$ ipython --no-banner

In [1]: import numpy as np

In [2]: from numpy import linalg as LA

In [3]: np.set_printoptions(precision=2, suppress=True, linewidth=160, floatmode="fixed")

In [4]: rd = lambda a: np.round(a, 2) + 0

In [5]: X = np.load("m.npy")

In [6]: print(X)
[[-2.00 -5.42 -1.29]
 [-0.52 -0.89 -0.93]
 [-2.43 -6.63  0.11]
 [-0.60 -1.88  0.15]
 [-0.97 -2.51 -0.27]
 [-1.59 -3.97  0.48]
 [-0.85 -2.51 -0.13]
 [-1.69 -4.34 -0.10]
 [-0.63 -1.44 -1.66]
 [-0.81 -2.60 -0.35]
 [-1.91 -5.50 -1.05]
 [-1.64 -4.42 -0.13]
 [-2.77 -7.51 -0.74]
 [-1.19 -4.03  0.32]
 [-1.88 -5.20 -1.12]
 [-1.30 -3.25 -1.28]
 [-1.19 -2.86 -0.74]
 [-1.54 -4.38 -0.22]
 [-0.40 -0.93 -1.02]
 [-0.17 -0.67 -0.58]
 [-1.44 -3.97  0.53]
 [-1.06 -2.99 -0.79]
 [-2.10 -6.43  0.19]
 [-1.59 -4.92 -0.41]
 [-1.36 -3.56 -1.36]
 [-1.87 -4.92 -0.34]
 [-1.82 -4.70 -0.44]
 [-1.83 -5.63 -1.04]
 [-1.81 -5.00 -0.69]
 [-1.54 -3.81  0.53]
 [-1.96 -5.66 -1.01]
 [-0.27 -0.70 -0.49]
 [-1.02 -2.99 -0.78]
 [-1.37 -3.85  0.44]]

In [7]: G = np.cov(X, rowvar=False)

In [8]: np.argsort(-X.std(axis=0).round(6), kind="stable")
Out[8]: array([1, 0, 2])

In [9]: np.argwhere(np.triu(np.abs(np.corrcoef(X.T)) > 0.8, 1))
Out[9]: array([[0, 1]])

In [10]: rd(np.corrcoef(X[:, 2], X[:, 1])[0, 1])
Out[10]: np.float64(-0.11)

In [11]: print(rd(G))
[[ 0.38  1.06 -0.03]
 [ 1.06  3.08 -0.11]
 [-0.03 -0.11  0.36]]

In [12]: W0 = np.load("arr.npy")

In [13]: print(W0)
[[ 0 10  0  0]
 [ 0  8  0  0]
 [ 0  7  0  0]
 [ 0 10  0  0]
 [ 0  9  0  0]
 [ 0 10  0  0]
 [ 0  8  0  0]
 [ 0 10  0  0]
 [ 0 10  0  0]
 [ 0  8  0  0]
 [ 0  9  0  0]
 [ 0 10  0  0]
 [ 0  8  0  0]
 [ 0  9  0  0]
 [ 0  9  0  0]
 [ 0  8  0  0]
 [ 0  7  0  0]
 [ 0  7  0  0]]

In [14]: print(rd(LA.norm(W0, axis=0)))
[ 0.00 37.30  0.00  0.00]

In [15]: rd(LA.pinv(W0))
Out[15]: 
array([[0.00, 0.00, 0.00, 0.00, 0.00, 0.00, 0.00, 0.00, 0.00, 0.00, 0.00, 0.00, 0.00, 0.00, 0.00, 0.00, 0.00, 0.00],
       [0.01, 0.01, 0.01, 0.01, 0.01, 0.01, 0.01, 0.01, 0.01, 0.01, 0.01, 0.01, 0.01, 0.01, 0.01, 0.01, 0.01, 0.01],
       [0.00, 0.00, 0.00, 0.00, 0.00, 0.00, 0.00, 0.00, 0.00, 0.00, 0.00, 0.00, 0.00, 0.00, 0.00, 0.00, 0.00, 0.00],
       [0.00, 0.00, 0.00, 0.00, 0.00, 0.00, 0.00, 0.00, 0.00, 0.00, 0.00, 0.00, 0.00, 0.00, 0.00, 0.00, 0.00, 0.00]])

In [16]: W0[:, 2] @ W0[:, 3]
Out[16]: np.int64(0)

In [17]: rd(LA.svd(W0, compute_uv=False))
Out[17]: array([37.30,  0.00,  0.00,  0.00])

In [18]: rng = np.random.default_rng(6173)

In [19]: B = W0 + rng.integers(-2, 3, (18, 1)) @ rng.integers(-2, 3, (1, 4))

In [20]: B
Out[20]: 
array([[ 0,  6, -2,  2],
       [ 0, 12,  2, -2],
       [ 0, 11,  2, -2],
       [ 0, 14,  2, -2],
       [ 0,  7, -1,  1],
       [ 0,  8, -1,  1],
       [ 0, 12,  2, -2],
       [ 0,  6, -2,  2],
       [ 0,  8, -1,  1],
       [ 0,  8,  0,  0],
       [ 0, 11,  1, -1],
       [ 0, 12,  1, -1],
       [ 0, 10,  1, -1],
       [ 0,  9,  0,  0],
       [ 0,  5, -2,  2],
       [ 0, 10,  1, -1],
       [ 0,  7,  0,  0],
       [ 0,  7,  0,  0]])

In [21]: print(np.abs(B - W0).sum(axis=1))
[8 8 8 8 4 4 8 8 4 0 4 4 4 0 8 4 0 0]

In [22]: LA.matrix_rank(B - W0, tol=1e-8)
Out[22]: np.int64(1)

In [23]: print(B - W0)
[[ 0 -4 -2  2]
 [ 0  4  2 -2]
 [ 0  4  2 -2]
 [ 0  4  2 -2]
 [ 0 -2 -1  1]
 [ 0 -2 -1  1]
 [ 0  4  2 -2]
 [ 0 -4 -2  2]
 [ 0 -2 -1  1]
 [ 0  0  0  0]
 [ 0  2  1 -1]
 [ 0  2  1 -1]
 [ 0  2  1 -1]
 [ 0  0  0  0]
 [ 0 -4 -2  2]
 [ 0  2  1 -1]
 [ 0  0  0  0]
 [ 0  0  0  0]]

In [24]: np.count_nonzero(W0)
Out[24]: np.int64(18)

In [25]: print(rd(LA.svd(W0, compute_uv=False)))
[37.30  0.00  0.00  0.00]

In [26]: rd(LA.norm(W0))
Out[26]: np.float64(37.3)

In [27]: W0.sum(axis=1)
Out[27]: array([10,  8,  7, 10,  9, 10,  8, 10, 10,  8,  9, 10,  8,  9,  9,  8,  7,  7])

In [28]: LA.matrix_rank(W0)
Out[28]: np.int64(1)

In [29]: np.abs(W0).max()
Out[29]: np.int64(10)

In [30]: np.diff(W0, axis=0)
Out[30]: 
array([[ 0, -2,  0,  0],
       [ 0, -1,  0,  0],
       [ 0,  3,  0,  0],
       [ 0, -1,  0,  0],
       [ 0,  1,  0,  0],
       [ 0, -2,  0,  0],
       [ 0,  2,  0,  0],
       [ 0,  0,  0,  0],
       [ 0, -2,  0,  0],
       [ 0,  1,  0,  0],
       [ 0,  1,  0,  0],
       [ 0, -2,  0,  0],
       [ 0,  1,  0,  0],
       [ 0,  0,  0,  0],
       [ 0, -1,  0,  0],
       [ 0, -1,  0,  0],
       [ 0,  0,  0,  0]])

In [31]: print(W0 - W0[0])
[[ 0  0  0  0]
 [ 0 -2  0  0]
 [ 0 -3  0  0]
 [ 0  0  0  0]
 [ 0 -1  0  0]
 [ 0  0  0  0]
 [ 0 -2  0  0]
 [ 0  0  0  0]
 [ 0  0  0  0]
 [ 0 -2  0  0]
 [ 0 -1  0  0]
 [ 0  0  0  0]
 [ 0 -2  0  0]
 [ 0 -1  0  0]
 [ 0 -1  0  0]
 [ 0 -2  0  0]
 [ 0 -3  0  0]
 [ 0 -3  0  0]]

In [32]: rd(W0.mean(axis=0))
Out[32]: array([0.00, 8.72, 0.00, 0.00])
